In [1]: import numpy as np

In [2]: np.set_printoptions(precision=2, suppress=True, linewidth=160, floatmode="fixed")

In [3]: M = np.load("layer10.npy")

In [4]: print(M)
[[ 2  2  0  0 -2]
 [-2  0  0  0  0]
 [ 0  0  2 -2  0]
 [ 0  0 -1 -2  0]
 [-2  2  0  0  1]]

In [5]: ang = np.radians(30)

In [6]: Rm = np.eye(5)

In [7]: Rm[3, 3] = Rm[1, 1] = np.cos(ang)

In [8]: Rm[3, 1], Rm[1, 3] = -np.sin(ang), np.sin(ang)

In [9]: print(Rm)
[[ 1.00  0.00  0.00  0.00  0.00]
 [ 0.00  0.87  0.00  0.50  0.00]
 [ 0.00  0.00  1.00  0.00  0.00]
 [ 0.00 -0.50  0.00  0.87  0.00]
 [ 0.00  0.00  0.00  0.00  1.00]]

In [10]: A2 = M @ Rm.T

In [11]: print(np.abs(A2 - M).max(axis=0))
[0.00 1.00 0.00 1.00 0.00]

In [12]: print(np.allclose(np.linalg.norm(M, axis=1), np.linalg.norm(A2, axis=1)))
True

In [13]: print(round(np.linalg.det(Rm), 2), round(np.trace(Rm), 2))
1.0 4.73

In [14]: print(A2)
[[ 2.00  1.73  0.00 -1.00 -2.00]
 [-2.00  0.00  0.00  0.00  0.00]
 [ 0.00 -1.00  2.00 -1.73  0.00]
 [ 0.00 -1.00 -1.00 -1.73  0.00]
 [-2.00  1.73  0.00 -1.00  1.00]]

In [15]: O, V = np.linalg.qr(A2[:, :2])[0], np.linalg.qr(A2[:, 2:])[0]

In [16]: sigma = np.linalg.svd(O.T @ V, compute_uv=False)

In [17]: print(np.degrees(np.arccos(sigma.clip(0, 1))))
[33.67 81.08]

In [18]: O, V = np.linalg.qr(M[:, :4])[0], np.linalg.qr(M[:, 4:])[0]

In [19]: sigma = np.linalg.svd(O.T @ V, compute_uv=False)

In [20]: print(sigma)
[0.84]

In [21]: print(round(np.linalg.norm(O @ O.T - V @ V.T, 2), 2))
1.0

In [22]: print((sigma > 0.9).sum())
0

In [23]: vec = np.array([1, 1, 3, -2, -1])

In [24]: target = M @ vec

In [25]: c, lr = np.zeros(5), 1 / np.linalg.norm(M, 2) ** 2

In [26]: for i in range(25):
    ...:     c -= lr * M.T @ (M @ c - target)
    ...:     if i % 5 == 0: print(i, round(np.linalg.norm(M @ c - target), 2))
    ...: 
0 4.92
5 0.61
10 0.15
15 0.05
20 0.03

In [27]: print(c)
[ 1.01  1.01  3.00 -2.00 -0.98]

In [28]: J = np.abs(np.array([[5, -1, -5], [4, -4, 0], [-3, -2, -2]])) + np.eye(3)

In [29]: J = J / J.sum(axis=1, keepdims=True)

In [30]: print(J)
[[0.50 0.08 0.42]
 [0.44 0.56 0.00]
 [0.38 0.25 0.38]]

In [31]: P = np.triu(np.array([[8, 5, 9], [0, 8, 0], [4, 3, 3]]), 1) + np.eye(3)

In [32]: A2 = P @ J @ np.linalg.inv(P)

In [33]: print(np.poly(A2))
[ 1.00 -1.43  0.48 -0.05]

In [34]: print(round(float(np.linalg.det(A2)), 2))
0.05

In [35]: print(round(float(np.trace(A2)), 2), np.round(np.trace(J), 2))
1.43 1.43

In [36]: print(P @ J - J @ P)
[[ 5.60  2.53 -1.13]
 [ 0.00 -2.22 -4.00]
 [ 0.00 -1.88 -3.38]]

In [37]: rng = np.random.default_rng(84)

In [38]: lab = rng.permutation(3)

In [39]: A2 = J[:, lab] * rng.choice([-1, 1], 3)

In [40]: print(A2)
[[-0.50  0.08  0.42]
 [-0.44  0.56  0.00]
 [-0.38  0.25  0.38]]

In [41]: left, _, Vt = np.linalg.svd(J.T @ A2)

In [42]: print(lab)
[0 1 2]

In [43]: A2 = J / np.sqrt((J ** 2).mean(axis=1, keepdims=True))

In [44]: print(J - J.mean(axis=1, keepdims=True))
[[ 0.17 -0.25  0.08]
 [ 0.11  0.22 -0.33]
 [ 0.04 -0.08  0.04]]

In [45]: print(np.linalg.norm(A2, axis=1))
[1.73 1.73 1.73]

In [46]: print(np.linalg.matrix_rank(A2) == np.linalg.matrix_rank(J))
True

In [47]: print(np.linalg.matrix_rank(J - J.mean(axis=1, keepdims=True)))
2

In [48]: lab = rng.permutation(3)

In [49]: print(lab)
[0 1 2]

In [50]: A2 = J[lab][:, lab]

In [51]: print(np.sort(np.abs(np.linalg.eigvals(A2))))
[0.22 0.22 1.00]

In [52]: print(A2)
[[0.50 0.08 0.42]
 [0.44 0.56 0.00]
 [0.38 0.25 0.38]]

In [53]: def softmax(z):
    ...:     e = np.exp(z - z.max(axis=-1, keepdims=True))
    ...:     return e / e.sum(axis=-1, keepdims=True)
    ...: 

In [54]: print(softmax(J[0]))
[0.39 0.26 0.36]

In [55]: print(softmax(J[0] + 2))
[0.39 0.26 0.36]

In [56]: print(softmax(J).sum(axis=1))
[1.00 1.00 1.00]

In [57]: att = J @ J.T / np.sqrt(3)

In [58]: print(softmax(att + np.triu(np.full(att.shape, -np.inf), 1)))
[[1.00 0.00 0.00]
 [0.47 0.53 0.00]
 [0.34 0.33 0.33]]

In [59]: print(softmax(att))
[[0.35 0.32 0.34]
 [0.32 0.36 0.32]
 [0.34 0.33 0.33]]

In [60]: arr = np.minimum.outer(np.arange(1, 8), np.arange(1, 8)) * 3

In [61]: print(arr)
[[ 3  3  3  3  3  3  3]
 [ 3  6  6  6  6  6  6]
 [ 3  6  9  9  9  9  9]
 [ 3  6  9 12 12 12 12]
 [ 3  6  9 12 15 15 15]
 [ 3  6  9 12 15 18 18]
 [ 3  6  9 12 15 18 21]]

In [62]: A2 = np.array([[2, -2], [-1, 0], [3, -1], [2, -2], [-1, 0], [1, 1], [-2, -3]])

In [63]: print(np.vstack([arr, A2.T]).shape)
(9, 7)

In [64]: print(np.einsum("ik,kj->ji", arr, A2))
[[ 12  18  27  27  21  18  12]
 [-21 -36 -51 -63 -69 -75 -84]]

In [65]: print(np.einsum("ik,kj->ij", arr, A2))
[[ 12 -21]
 [ 18 -36]
 [ 27 -51]
 [ 27 -63]
 [ 21 -69]
 [ 18 -75]
 [ 12 -84]]

In [66]: print(np.linalg.matrix_rank(np.vstack([arr, A2.T])))
7

In [67]: A2 = np.linalg.inv(arr)

In [68]: print(np.round(np.linalg.det(arr) * A2, 2) + 0)
[[1458.00 -729.00    0.00    0.00    0.00    0.00    0.00]
 [-729.00 1458.00 -729.00    0.00    0.00    0.00    0.00]
 [   0.00 -729.00 1458.00 -729.00    0.00    0.00    0.00]
 [   0.00    0.00 -729.00 1458.00 -729.00    0.00    0.00]
 [   0.00    0.00    0.00 -729.00 1458.00 -729.00    0.00]
 [   0.00    0.00    0.00    0.00 -729.00 1458.00 -729.00]
 [   0.00    0.00    0.00    0.00    0.00 -729.00  729.00]]

In [69]: print(round(float(np.linalg.cond(arr)), 2))
87.57

In [70]: print(round(float(np.linalg.slogdet(arr)[0]), 2))
1.0

In [71]: print(np.round(arr @ A2, 2) + 0)
[[1.00 0.00 0.00 0.00 0.00 0.00 0.00]
 [0.00 1.00 0.00 0.00 0.00 0.00 0.00]
 [0.00 0.00 1.00 0.00 0.00 0.00 0.00]
 [0.00 0.00 0.00 1.00 0.00 0.00 0.00]
 [0.00 0.00 0.00 0.00 1.00 0.00 0.00]
 [0.00 0.00 0.00 0.00 0.00 1.00 0.00]
 [0.00 0.00 0.00 0.00 0.00 0.00 1.00]]

In [72]: print((np.abs(A2) > 1e-9).astype(int))
[[1 1 0 0 0 0 0]
 [1 1 1 0 0 0 0]
 [0 1 1 1 0 0 0]
 [0 0 1 1 1 0 0]
 [0 0 0 1 1 1 0]
 [0 0 0 0 1 1 1]
 [0 0 0 0 0 1 1]]

In [73]: A2 = np.array([[-3, -4, 3, 0, -4],
    ...:     [1, 1, 4, -4, -4],
    ...:     [0, 2, -5, -1, 5],
    ...:     [3, -5, 4, 5, -5],
    ...:     [3, 3, 4, 3, 0]])

In [74]: A2[-1] = A2[0]

In [75]: E = A2 + 0.05 * np.eye(5)

In [76]: print(E)
[[-2.95 -4.00  3.00  0.00 -4.00]
 [ 1.00  1.05  4.00 -4.00 -4.00]
 [ 0.00  2.00 -4.95 -1.00  5.00]
 [ 3.00 -5.00  4.00  5.05 -5.00]
 [-3.00 -4.00  3.00  0.00 -3.95]]

In [77]: A2 = np.array([[1, 0], [1, 0]])

In [78]: Z = np.kron(A2, E)

In [79]: print(Z)
[[-2.95 -4.00  3.00  0.00 -4.00 -0.00 -0.00  0.00  0.00 -0.00]
 [ 1.00  1.05  4.00 -4.00 -4.00  0.00  0.00  0.00 -0.00 -0.00]
 [ 0.00  2.00 -4.95 -1.00  5.00  0.00  0.00 -0.00 -0.00  0.00]
 [ 3.00 -5.00  4.00  5.05 -5.00  0.00 -0.00  0.00  0.00 -0.00]
 [-3.00 -4.00  3.00  0.00 -3.95 -0.00 -0.00  0.00  0.00 -0.00]
 [-2.95 -4.00  3.00  0.00 -4.00 -0.00 -0.00  0.00  0.00 -0.00]
 [ 1.00  1.05  4.00 -4.00 -4.00  0.00  0.00  0.00 -0.00 -0.00]
 [ 0.00  2.00 -4.95 -1.00  5.00  0.00  0.00 -0.00 -0.00  0.00]
 [ 3.00 -5.00  4.00  5.05 -5.00  0.00 -0.00  0.00  0.00 -0.00]
 [-3.00 -4.00  3.00  0.00 -3.95 -0.00 -0.00  0.00  0.00 -0.00]]

In [80]: print(np.linalg.matrix_rank(Z))
5
